% python3 -q
>>> import numpy as np
>>> from numpy import linalg as LA
>>> np.set_printoptions(precision=2, suppress=True, linewidth=140, legacy="1.25")
>>> u = np.array([-3, 3, -1, -3, 0, -1, -2, 3, 0, 3, 1, 3])
>>> r1 = np.array([2, 3, 2, 0, 3, 3, 0, 3, 0, 1, 2, 0, 0])
>>> A = np.outer(u, r1)
>>> print(A)
[[-6 -9 -6  0 -9 -9  0 -9  0 -3 -6  0  0]
 [ 6  9  6  0  9  9  0  9  0  3  6  0  0]
 [-2 -3 -2  0 -3 -3  0 -3  0 -1 -2  0  0]
 [-6 -9 -6  0 -9 -9  0 -9  0 -3 -6  0  0]
 [ 0  0  0  0  0  0  0  0  0  0  0  0  0]
 [-2 -3 -2  0 -3 -3  0 -3  0 -1 -2  0  0]
 [-4 -6 -4  0 -6 -6  0 -6  0 -2 -4  0  0]
 [ 6  9  6  0  9  9  0  9  0  3  6  0  0]
 [ 0  0  0  0  0  0  0  0  0  0  0  0  0]
 [ 6  9  6  0  9  9  0  9  0  3  6  0  0]
 [ 2  3  2  0  3  3  0  3  0  1  2  0  0]
 [ 6  9  6  0  9  9  0  9  0  3  6  0  0]]
>>> print(LA.lstsq(A[:-1].T, A[-1])[2])
1
>>> print(np.abs(np.diag(LA.qr(A)[1])) > 1e-9)
[ True False False False False False False False False False False False]
>>> print(A.sum(axis=0))
[6 9 6 0 9 9 0 9 0 3 6 0 0]
>>> print(np.diff(A, axis=0))
[[ 12  18  12   0  18  18   0  18   0   6  12   0   0]
 [ -8 -12  -8   0 -12 -12   0 -12   0  -4  -8   0   0]
 [ -4  -6  -4   0  -6  -6   0  -6   0  -2  -4   0   0]
 [  6   9   6   0   9   9   0   9   0   3   6   0   0]
 [ -2  -3  -2   0  -3  -3   0  -3   0  -1  -2   0   0]
 [ -2  -3  -2   0  -3  -3   0  -3   0  -1  -2   0   0]
 [ 10  15  10   0  15  15   0  15   0   5  10   0   0]
 [ -6  -9  -6   0  -9  -9   0  -9   0  -3  -6   0   0]
 [  6   9   6   0   9   9   0   9   0   3   6   0   0]
 [ -4  -6  -4   0  -6  -6   0  -6   0  -2  -4   0   0]
 [  4   6   4   0   6   6   0   6   0   2   4   0   0]]
>>> A[12]
Traceback (most recent call last):
  File "<python-input-11>", line 1, in <module>
    A[12]
    ~^^^^
IndexError: index 12 is out of bounds for axis 0 with size 12
>>> print(np.count_nonzero(A))
80
>>> print(np.unravel_index(np.abs(A).argmax(), A.shape))
(0, 1)
>>> print(np.round(LA.svd(A, compute_uv=False), 2) + 0)
[54.67  0.    0.    0.    0.    0.    0.    0.    0.    0.    0.    0.  ]
>>> print(A.shape)
(12, 13)
>>> r = LA.matrix_rank(A)
>>> print(r)
1
>>> N = LA.svd(A)[2][r:].T
>>> print([int(LA.matrix_rank(A[:i])) for i in range(1, len(A) + 1)])
[1, 1, 1, 1, 1, 1, 1, 1, 1, 1, 1, 1]
>>> print([int(LA.matrix_rank(np.delete(A, i, axis=0))) for i in range(12)])
[1, 1, 1, 1, 1, 1, 1, 1, 1, 1, 1, 1]
>>> mat = np.load("w.npy")
>>> print(mat)
[[0 0 1 0 0 1 0 1 0 1 0 1 1]
 [0 0 1 0 0 1 1 1 0 1 0 1 1]
 [1 1 0 0 0 1 1 1 0 1 0 1 1]
 [0 0 0 0 1 0 0 0 1 0 0 0 0]
 [0 0 0 1 0 0 0 0 1 0 1 0 0]
 [1 1 1 0 0 0 1 0 0 1 0 0 1]
 [0 1 1 0 0 1 0 1 0 0 0 1 1]
 [1 1 1 0 0 0 1 0 0 1 0 0 1]
 [0 0 0 1 1 0 0 0 0 0 1 0 0]
 [1 1 1 0 0 1 0 1 0 0 0 1 1]
 [0 0 0 0 1 0 0 0 1 0 0 0 0]
 [1 1 1 0 0 0 1 0 0 1 0 0 1]
 [1 1 1 0 0 1 1 1 0 1 0 1 0]]
>>> print(np.argwhere(np.triu(mat)))
[[ 0  2]
 [ 0  5]
 [ 0  7]
 [ 0  9]
 [ 0 11]
 [ 0 12]
 [ 1  2]
 [ 1  5]
 [ 1  6]
 [ 1  7]
 [ 1  9]
 [ 1 11]
 [ 1 12]
 [ 2  5]
 [ 2  6]
 [ 2  7]
 [ 2  9]
 [ 2 11]
 [ 2 12]
 [ 3  4]
 [ 3  8]
 [ 4  8]
 [ 4 10]
 [ 5  6]
 [ 5  9]
 [ 5 12]
 [ 6  7]
 [ 6 11]
 [ 6 12]
 [ 7  9]
 [ 7 12]
 [ 8 10]
 [ 9 11]
 [ 9 12]
 [11 12]]
>>> print(mat.sum(axis=0))
[6 7 8 2 3 6 6 6 3 7 2 6 8]
>>> L = np.diag(mat.sum(axis=1)) - mat
>>> print(LA.matrix_rank(L))
11
>>> print(round(LA.det(L[1:, 1:])))
0
>>> print(np.all(LA.eigvalsh(mat) > 0))
False
>>> print(np.round(LA.eigvalsh(mat).min(), 2))
-2.84
>>> evals, V = LA.eigh(mat)
>>> print(np.abs(V[:, -1]).round(6).argmax())
2
>>> print((evals > 1e-8).sum(), (evals < -1e-8).sum())
3 7
>>> print(np.round(LA.eigvalsh(mat @ mat), 2) + 0)
[ 0.    0.    0.    0.18  0.38  1.    1.    2.2   2.44  2.62  6.56  8.08 45.54]
>>> print(np.round(evals.sum(), 2), np.trace(mat))
-0.0 0
>>> print(np.round(LA.svd(mat, compute_uv=False), 2) + 0)
[6.75 2.84 2.56 1.62 1.56 1.48 1.   1.   0.62 0.42 0.   0.   0.  ]
>>> print(np.round(np.abs(V[:, -1]), 2) + 0)
[0.3  0.35 0.39 0.   0.   0.31 0.3  0.31 0.   0.35 0.   0.31 0.39]
>>> print(LA.eigvalsh(mat + 5 * np.eye(13)))
[ 2.16  3.38  3.44  3.52  4.    4.    4.58  5.    5.    5.    5.62  7.56 11.75]
>>> print(evals.round(2) + 0)
[-2.84 -1.62 -1.56 -1.48 -1.   -1.   -0.42  0.    0.    0.    0.62  2.56  6.75]
>>> Uu, sigma, vt = LA.svd(mat)
>>> V = vt[:(sigma > 1e-8).sum()]
>>> rng = np.random.default_rng(64)
>>> x = mat[2] + -1 * mat[1] + rng.integers(2) * np.eye(13)[4]
>>> print(x)
[ 1.  1. -1.  0.  1.  0.  0.  0.  0.  0.  0.  0.  0.]
>>> print(np.round(LA.norm(x - V.T @ V @ x), 2))
0.0
>>> J = np.load("run5.npy")
>>> print(J)
[[-1.8   2.1  -1.6  -0.5  -0.4  -1.    0.9 ]
 [ 1.3  -0.7  -0.2  -0.4   0.4   0.5  -1.3 ]
 [-0.1   1.4   0.5   0.7  -1.3  -1.    1.5 ]
 [-0.02  1.39  0.51  0.79 -1.22 -1.01  1.47]
 [-0.2   0.4   0.1   0.3   0.6   0.    1.  ]
 [-2.6  -0.3   0.3   1.    0.3   0.1  -0.2 ]
 [-1.4   0.9  -0.3  -0.1   0.5   1.9   0.8 ]]
>>> print(round(LA.norm(J, 2) / LA.norm(J), 2))
0.72
>>> print(np.abs(LA.svd(J)[2][-1]))
[0.1  0.4  0.67 0.47 0.25 0.14 0.26]
>>> print(round(np.log10(LA.cond(J))))
3
>>> print(np.argsort(-LA.norm(J, axis=0).round(6), kind="stable")[:3])
[0 1 6]
>>> print([round(float(x), 2) for x in LA.svd(J, compute_uv=False)[:3]])
[5.05, 3.57, 2.38]
>>> W0 = np.arange(52).reshape(13, 4) + 2
>>> print(W0)
[[ 2  3  4  5]
 [ 6  7  8  9]
 [10 11 12 13]
 [14 15 16 17]
 [18 19 20 21]
 [22 23 24 25]
 [26 27 28 29]
 [30 31 32 33]
 [34 35 36 37]
 [38 39 40 41]
 [42 43 44 45]
 [46 47 48 49]
 [50 51 52 53]]
>>> ang = np.radians(120)
>>> Rm = np.eye(13)
>>> Rm[8, 8] = Rm[0, 0] = np.cos(ang)
>>> Rm[8, 0], Rm[0, 8] = -np.sin(ang), np.sin(ang)
>>> other = A @ Rm.T
>>> print(np.allclose(LA.norm(A, axis=1), LA.norm(other, axis=1)))
True
>>> print(np.round(LA.svd(A, compute_uv=False), 2) + 0, np.round(LA.svd(other, compute_uv=False), 2) + 0)
[54.67  0.    0.    0.    0.    0.    0.    0.    0.    0.    0.    0.  ] [54.67  0.    0.    0.    0.    0.    0.    0.    0.    0.    0.    0.  ]
>>> print(np.abs(other - A).max(axis=0))
[9.  0.  0.  0.  0.  0.  0.  0.  5.2 0.  0.  0.  0. ]
>>> print(np.allclose(A @ A.T, other @ other.T))
True
>>> Uu, sigma, vt = LA.svd(W0)
>>> V = vt[:(sigma > 1e-8).sum()]
>>> x = W0[12] + 5 * W0[2] + rng.integers(2) * np.eye(4)[3]
>>> print(x)
[100. 106. 112. 119.]
>>> print(V.T @ V)
[[ 0.7  0.4  0.1 -0.2]
 [ 0.4  0.3  0.2  0.1]
 [ 0.1  0.2  0.3  0.4]
 [-0.2  0.1  0.4  0.7]]
>>> print(LA.matrix_rank(np.vstack([W0, x])))
3
>>> print(np.round(LA.norm(x - V.T @ V @ x), 2))
0.55
>>> lab = W0[:, 2] > np.median(W0[:, 2])
>>> u = W0[lab].mean(axis=0) - W0[~lab].mean(axis=0)
>>> print(u)
[26. 26. 26. 26.]
>>> print((((W0 - W0.mean(axis=0)) @ u > 0) == lab).mean())
1.0
>>> print(((W0 - W0.mean(axis=0)) @ u > 0).astype(int))
[0 0 0 0 0 0 0 1 1 1 1 1 1]
>>> print(LA.matrix_rank(W0))
2
>>> print(W0.sum(axis=1))
[ 14  30  46  62  78  94 110 126 142 158 174 190 206]
>>> Uu, sigma, vt = LA.svd(W0)
>>> print(sigma.round(2) + 0)
[225.88   3.85   0.     0.  ]
>>> print(np.argmax(sigma[:-1] / (sigma[1:] + 1e-6)) + 1)
2
>>> other = Uu[:, :2] @ np.diag(sigma[:2]) @ vt[:2]
>>> print(np.round(LA.norm(W0 - other) / LA.norm(W0), 2))
0.0
>>> print(np.round(LA.norm(W0 - other, 2), 2), round(sigma[2], 2))
0.0 0.0
>>> print(other)
[[ 2.  3.  4.  5.]
 [ 6.  7.  8.  9.]
 [10. 11. 12. 13.]
 [14. 15. 16. 17.]
 [18. 19. 20. 21.]
 [22. 23. 24. 25.]
 [26. 27. 28. 29.]
 [30. 31. 32. 33.]
 [34. 35. 36. 37.]
 [38. 39. 40. 41.]
 [42. 43. 44. 45.]
 [46. 47. 48. 49.]
 [50. 51. 52. 53.]]
>>> print(LA.matrix_rank(W0, rtol=0.05))
1
>>> X = np.loadtxt("m.csv", delimiter=",")
>>> print(X)
[[-9.1  -6.48 -4.58 -3.73 -3.69  1.42 -7.43  2.68  2.59  1.49  4.54 -9.29]
 [-2.5   2.63  0.71  1.16  5.08  4.23  1.63  2.45  1.9   1.75  3.9  -2.15]
 [ 0.42  2.91  0.9   2.64  5.78  2.32  2.78  1.12  2.74 -1.39  3.87  1.32]
 [-1.63 -2.27 -3.2  -1.55 -1.18 -0.51 -0.7  -4.05 -0.82 -1.26 -1.39 -0.69]
 [ 5.03  3.2   4.1   4.58  6.37  7.62  1.51  4.54  3.33  4.46  6.02  2.62]
 [ 2.3  -0.37 -0.3   1.06  1.39  2.47  0.24 -1.47  0.51  0.84  0.89  1.73]
 [ 5.1   6.84  6.7   6.27 10.46 10.69  3.78  7.74  4.25  6.62  8.31  2.35]
 [ 5.01  6.53  5.38  5.37  9.39  8.49  4.67  4.58  2.72  4.74  5.58  3.27]
 [ 2.24  5.74  2.98  4.29  8.71  4.21  5.09  2.27  2.93 -0.22  4.58  2.84]
 [-0.96  2.08  0.98  0.85  3.89  5.45  1.14  1.69  0.62  3.97  2.56 -1.67]
 [-1.25 -2.49 -3.35 -1.3  -1.21 -1.18 -0.72 -4.26 -0.44 -2.24 -1.21 -0.11]
 [ 4.28  5.12  3.64  3.88  7.2   6.57  4.27  1.77  1.16  3.65  3.    3.15]
 [ 4.2   7.05  6.16  5.89 10.52  9.76  4.3   6.97  3.95  5.61  7.69  2.13]
 [ 0.74  2.3  -0.41  0.03  2.65  2.53  3.39 -3.84 -2.3   1.56 -2.39  1.29]
 [-1.57 -5.35 -4.16 -1.16 -2.87 -2.21 -3.83 -2.55  1.96 -3.75  1.44 -0.82]
 [-2.51  0.16 -2.58 -1.67  0.61  0.33  1.63 -4.49 -2.12 -0.29 -2.58 -1.04]
 [-2.38 -0.65 -4.49 -2.07 -0.38 -3.88  2.49 -8.01 -2.45 -5.12 -4.59  0.91]
 [ 4.75  3.6   2.7   3.79  5.94  4.81  3.34  0.85  1.67  1.66  2.93  3.92]]
>>> print([round(float(x), 2) for x in LA.svd(X, compute_uv=False)[:3]])
[52.46, 21.27, 12.73]
>>> T = X.reshape(18, 2, -1)
>>> print(T[:, 0])
[[-9.1  -6.48 -4.58 -3.73 -3.69  1.42]
 [-2.5   2.63  0.71  1.16  5.08  4.23]
 [ 0.42  2.91  0.9   2.64  5.78  2.32]
 [-1.63 -2.27 -3.2  -1.55 -1.18 -0.51]
 [ 5.03  3.2   4.1   4.58  6.37  7.62]
 [ 2.3  -0.37 -0.3   1.06  1.39  2.47]
 [ 5.1   6.84  6.7   6.27 10.46 10.69]
 [ 5.01  6.53  5.38  5.37  9.39  8.49]
 [ 2.24  5.74  2.98  4.29  8.71  4.21]
 [-0.96  2.08  0.98  0.85  3.89  5.45]
 [-1.25 -2.49 -3.35 -1.3  -1.21 -1.18]
 [ 4.28  5.12  3.64  3.88  7.2   6.57]
 [ 4.2   7.05  6.16  5.89 10.52  9.76]
 [ 0.74  2.3  -0.41  0.03  2.65  2.53]
 [-1.57 -5.35 -4.16 -1.16 -2.87 -2.21]
 [-2.51  0.16 -2.58 -1.67  0.61  0.33]
 [-2.38 -0.65 -4.49 -2.07 -0.38 -3.88]
 [ 4.75  3.6   2.7   3.79  5.94  4.81]]
